% ipython --no-banner

In [1]: import numpy as np

In [2]: from numpy import linalg as LA

In [3]: np.set_printoptions(precision=2, suppress=True, linewidth=120, floatmode="fixed")

In [4]: tidy = lambda a: np.round(a, 2) + 0

In [5]: arr = np.load("mat.npy")

In [6]: arr
Out[6]: 
array([[  0,  -6,   2,   0],
       [  6,   0,  -3,  10],
       [ -2,   3,   0,  10],
       [  0, -10, -10,   0]])

In [7]: # skew, so no eigenvalue has a real part

In [8]: rng = np.random.default_rng(688805)

In [9]: B = arr + rng.integers(-2, 3, (4, 2)) @ rng.integers(-2, 3, (2, 4))

In [10]: B
Out[10]: 
array([[  0,  -8,  10,  -4],
       [  8,  -1,  -1,   9],
       [ -6,   3,   4,   8],
       [  6, -11, -12,   1]])

In [11]: np.abs(B - arr).sum(axis=1)
Out[11]: array([14,  6, 10, 10])

In [12]: B - arr
Out[12]: 
array([[ 0, -2,  8, -4],
       [ 2, -1,  2, -1],
       [-4,  0,  4, -2],
       [ 6, -1, -2,  1]])

In [13]: tidy(LA.eigvals(B).sum().real)
Out[13]: np.float64(4.0)

In [14]: tidy(LA.eigvals(B))
Out[14]: array([0.79+16.17j, 0.79-16.17j, 1.21 +8.81j, 1.21 -8.81j])

In [15]: np.kron(np.eye(2, dtype=int), B)
Out[15]: 
array([[  0,  -8,  10,  -4,   0,   0,   0,   0],
       [  8,  -1,  -1,   9,   0,   0,   0,   0],
       [ -6,   3,   4,   8,   0,   0,   0,   0],
       [  6, -11, -12,   1,   0,   0,   0,   0],
       [  0,   0,   0,   0,   0,  -8,  10,  -4],
       [  0,   0,   0,   0,   8,  -1,  -1,   9],
       [  0,   0,   0,   0,  -6,   3,   4,   8],
       [  0,   0,   0,   0,   6, -11, -12,   1]])

In [16]: print(np.einsum("ij,ji->", B, B))
-674

In [17]: cov = arr.T @ arr

In [18]: (arr @ arr.T).shape
Out[18]: (4, 4)

In [19]: np.allclose(cov, cov.T)
Out[19]: True

In [20]: tidy(LA.eigvalsh(cov)[::-1])
Out[20]: array([219.90, 219.90,  29.10,  29.10])

In [21]: print(np.trace(cov), (arr ** 2).sum())
498 498

In [22]: np.diag(cov)
Out[22]: array([ 40, 145, 113, 200])

In [23]: cov
Out[23]: 
array([[ 40,  -6, -18,  40],
       [ -6, 145,  88,  30],
       [-18,  88, 113, -30],
       [ 40,  30, -30, 200]])

In [24]: vals, evecs = LA.eig(cov)

In [25]: print(tidy(cov @ evecs[:, 0] - vals[0] * evecs[:, 0]))
[0.00 0.00 0.00 0.00]

In [26]: q, r_ = LA.qr(arr)

In [27]: np.allclose(r_.T @ r_, arr.T @ arr)
Out[27]: True

In [28]: tidy(r_)
Out[28]: 
array([[ -6.32,   0.95,   2.85,  -6.32],
       [  0.00, -12.00,  -7.11,  -3.00],
       [  0.00,   0.00,   7.38,  -4.52],
       [  0.00,   0.00,   0.00, -11.43]])

In [29]: tidy(q.T @ q)
Out[29]: 
array([[1.00, 0.00, 0.00, 0.00],
       [0.00, 1.00, 0.00, 0.00],
       [0.00, 0.00, 1.00, 0.00],
       [0.00, 0.00, 0.00, 1.00]])

In [30]: tidy(abs(r_[0, 0])), tidy(LA.norm(arr[:, 0]))
Out[30]: (np.float64(6.32), np.float64(6.32))

In [31]: tidy(q @ r_)
Out[31]: 
array([[  0.00,  -6.00,   2.00,   0.00],
       [  6.00,   0.00,  -3.00,  10.00],
       [ -2.00,   3.00,   0.00,  10.00],
       [  0.00, -10.00, -10.00,   0.00]])

In [32]: tidy(q)
Out[32]: 
array([[ 0.00,  0.50,  0.75, -0.43],
       [-0.95, -0.07, -0.11, -0.29],
       [ 0.32, -0.22, -0.34, -0.86],
       [ 0.00,  0.83, -0.55,  0.00]])

In [33]: E = 0.7 ** np.abs(np.subtract.outer(np.arange(11), np.arange(11)))

In [34]: tidy(E)
Out[34]: 
array([[1.00, 0.70, 0.49, 0.34, 0.24, 0.17, 0.12, 0.08, 0.06, 0.04, 0.03],
       [0.70, 1.00, 0.70, 0.49, 0.34, 0.24, 0.17, 0.12, 0.08, 0.06, 0.04],
       [0.49, 0.70, 1.00, 0.70, 0.49, 0.34, 0.24, 0.17, 0.12, 0.08, 0.06],
       [0.34, 0.49, 0.70, 1.00, 0.70, 0.49, 0.34, 0.24, 0.17, 0.12, 0.08],
       [0.24, 0.34, 0.49, 0.70, 1.00, 0.70, 0.49, 0.34, 0.24, 0.17, 0.12],
       [0.17, 0.24, 0.34, 0.49, 0.70, 1.00, 0.70, 0.49, 0.34, 0.24, 0.17],
       [0.12, 0.17, 0.24, 0.34, 0.49, 0.70, 1.00, 0.70, 0.49, 0.34, 0.24],
       [0.08, 0.12, 0.17, 0.24, 0.34, 0.49, 0.70, 1.00, 0.70, 0.49, 0.34],
       [0.06, 0.08, 0.12, 0.17, 0.24, 0.34, 0.49, 0.70, 1.00, 0.70, 0.49],
       [0.04, 0.06, 0.08, 0.12, 0.17, 0.24, 0.34, 0.49, 0.70, 1.00, 0.70],
       [0.03, 0.04, 0.06, 0.08, 0.12, 0.17, 0.24, 0.34, 0.49, 0.70, 1.00]])

In [35]: q, r_ = LA.qr(E)

In [36]: np.trace(q @ q.T)
Out[36]: np.float64(11.0)

In [37]: tidy(q @ r_)
Out[37]: 
array([[1.00, 0.70, 0.49, 0.34, 0.24, 0.17, 0.12, 0.08, 0.06, 0.04, 0.03],
       [0.70, 1.00, 0.70, 0.49, 0.34, 0.24, 0.17, 0.12, 0.08, 0.06, 0.04],
       [0.49, 0.70, 1.00, 0.70, 0.49, 0.34, 0.24, 0.17, 0.12, 0.08, 0.06],
       [0.34, 0.49, 0.70, 1.00, 0.70, 0.49, 0.34, 0.24, 0.17, 0.12, 0.08],
       [0.24, 0.34, 0.49, 0.70, 1.00, 0.70, 0.49, 0.34, 0.24, 0.17, 0.12],
       [0.17, 0.24, 0.34, 0.49, 0.70, 1.00, 0.70, 0.49, 0.34, 0.24, 0.17],
       [0.12, 0.17, 0.24, 0.34, 0.49, 0.70, 1.00, 0.70, 0.49, 0.34, 0.24],
       [0.08, 0.12, 0.17, 0.24, 0.34, 0.49, 0.70, 1.00, 0.70, 0.49, 0.34],
       [0.06, 0.08, 0.12, 0.17, 0.24, 0.34, 0.49, 0.70, 1.00, 0.70, 0.49],
       [0.04, 0.06, 0.08, 0.12, 0.17, 0.24, 0.34, 0.49, 0.70, 1.00, 0.70],
       [0.03, 0.04, 0.06, 0.08, 0.12, 0.17, 0.24, 0.34, 0.49, 0.70, 1.00]])

In [38]: print(tidy(q.T @ q))
[[1.00 0.00 0.00 0.00 0.00 0.00 0.00 0.00 0.00 0.00 0.00]
 [0.00 1.00 0.00 0.00 0.00 0.00 0.00 0.00 0.00 0.00 0.00]
 [0.00 0.00 1.00 0.00 0.00 0.00 0.00 0.00 0.00 0.00 0.00]
 [0.00 0.00 0.00 1.00 0.00 0.00 0.00 0.00 0.00 0.00 0.00]
 [0.00 0.00 0.00 0.00 1.00 0.00 0.00 0.00 0.00 0.00 0.00]
 [0.00 0.00 0.00 0.00 0.00 1.00 0.00 0.00 0.00 0.00 0.00]
 [0.00 0.00 0.00 0.00 0.00 0.00 1.00 0.00 0.00 0.00 0.00]
 [0.00 0.00 0.00 0.00 0.00 0.00 0.00 1.00 0.00 0.00 0.00]
 [0.00 0.00 0.00 0.00 0.00 0.00 0.00 0.00 1.00 0.00 0.00]
 [0.00 0.00 0.00 0.00 0.00 0.00 0.00 0.00 0.00 1.00 0.00]
 [0.00 0.00 0.00 0.00 0.00 0.00 0.00 0.00 0.00 0.00 1.00]]

In [39]: np.allclose(r_.T @ r_, E.T @ E)
Out[39]: True
